>>> import numpy as np
>>> np.set_printoptions(precision=2, suppress=True, linewidth=140)
>>> K = np.array([[3, 2, 3, 2], [1, 1, 1, 1], [3, 2, 3, 2], [1, 1, 1, 1]])
>>> print(K)
[[3 2 3 2]
 [1 1 1 1]
 [3 2 3 2]
 [1 1 1 1]]
>>> rng = np.random.default_rng(15759)
>>> out = K + rng.integers(-2, 3, (4, 2)) @ rng.integers(-2, 3, (2, 4))
>>> print(out)
[[ 1  6  2  1]
 [ 5 -5  2  3]
 [ 7 -4  4  4]
 [ 5 -7  3  3]]
>>> print(np.linalg.matrix_rank(out - K, tol=1e-8))
2
>>> print(np.round(np.linalg.svd(out - K, compute_uv=False), 2) + 0)
[14.92  1.14  0.    0.  ]
>>> print(out - K)
[[-2  4 -1 -1]
 [ 4 -6  1  2]
 [ 4 -6  1  2]
 [ 4 -8  2  2]]
>>> left, sigma, Vh = np.linalg.svd(K)
>>> vecs = Vh[:(sigma > 1e-8).sum()]
>>> x = K[0] + -2 * K[2] + rng.integers(2) * np.eye(4)[1]
>>> print(x)
[-3. -2. -3. -2.]
>>> print(np.diag(vecs.T @ vecs))
[0.5 0.5 0.5 0.5]
>>> print(np.linalg.matrix_rank(np.vstack([K, x])))
2
>>> feats = np.load("sample16.npy")
>>> print(feats.round(2) + 0)
[[ 0.78  0.29  0.02 -0.24 -0.15  0.02 -0.01  0.08  0.01]
 [ 0.29  0.62 -0.03  0.32  0.2  -0.02  0.01 -0.1  -0.01]
 [ 0.02 -0.03  1.    0.03  0.02  0.    0.   -0.01  0.  ]
 [-0.24  0.32  0.03  0.73 -0.17  0.02 -0.01  0.08  0.01]
 [-0.15  0.2   0.02 -0.17  0.9   0.01  0.    0.05  0.01]
 [ 0.02 -0.02  0.    0.02  0.01  1.    0.   -0.01  0.  ]
 [-0.01  0.01  0.   -0.01  0.    0.    1.    0.    0.  ]
 [ 0.08 -0.1  -0.01  0.08  0.05 -0.01  0.    0.97  0.  ]
 [ 0.01 -0.01  0.    0.01  0.01  0.    0.    0.    1.  ]]
>>> left, sigma, Vh = np.linalg.svd(feats)
>>> print(sigma.round(2) + 0)
[1. 1. 1. 1. 1. 1. 1. 1. 0.]
>>> print(np.argmax(sigma[:-1] / (sigma[1:] + 1e-6)) + 1)
8
>>> out = left[:, :8] @ np.diag(sigma[:8]) @ Vh[:8]
>>> print(np.linalg.matrix_rank(out))
8
>>> print(round(float(np.linalg.norm(feats - out, 2)), 2), np.round(sigma[8], 2))
0.0 0.0
>>> print(out.round(2) + 0)
[[ 0.78  0.29  0.02 -0.24 -0.15  0.02 -0.01  0.08  0.01]
 [ 0.29  0.62 -0.03  0.32  0.2  -0.02  0.01 -0.1  -0.01]
 [ 0.02 -0.03  1.    0.03  0.02  0.    0.   -0.01  0.  ]
 [-0.24  0.32  0.03  0.73 -0.17  0.02 -0.01  0.08  0.01]
 [-0.15  0.2   0.02 -0.17  0.9   0.01  0.    0.05  0.01]
 [ 0.02 -0.02  0.    0.02  0.01  1.    0.   -0.01  0.  ]
 [-0.01  0.01  0.   -0.01  0.    0.    1.    0.    0.  ]
 [ 0.08 -0.1  -0.01  0.08  0.05 -0.01  0.    0.97  0.  ]
 [ 0.01 -0.01  0.    0.01  0.01  0.    0.    0.    1.  ]]
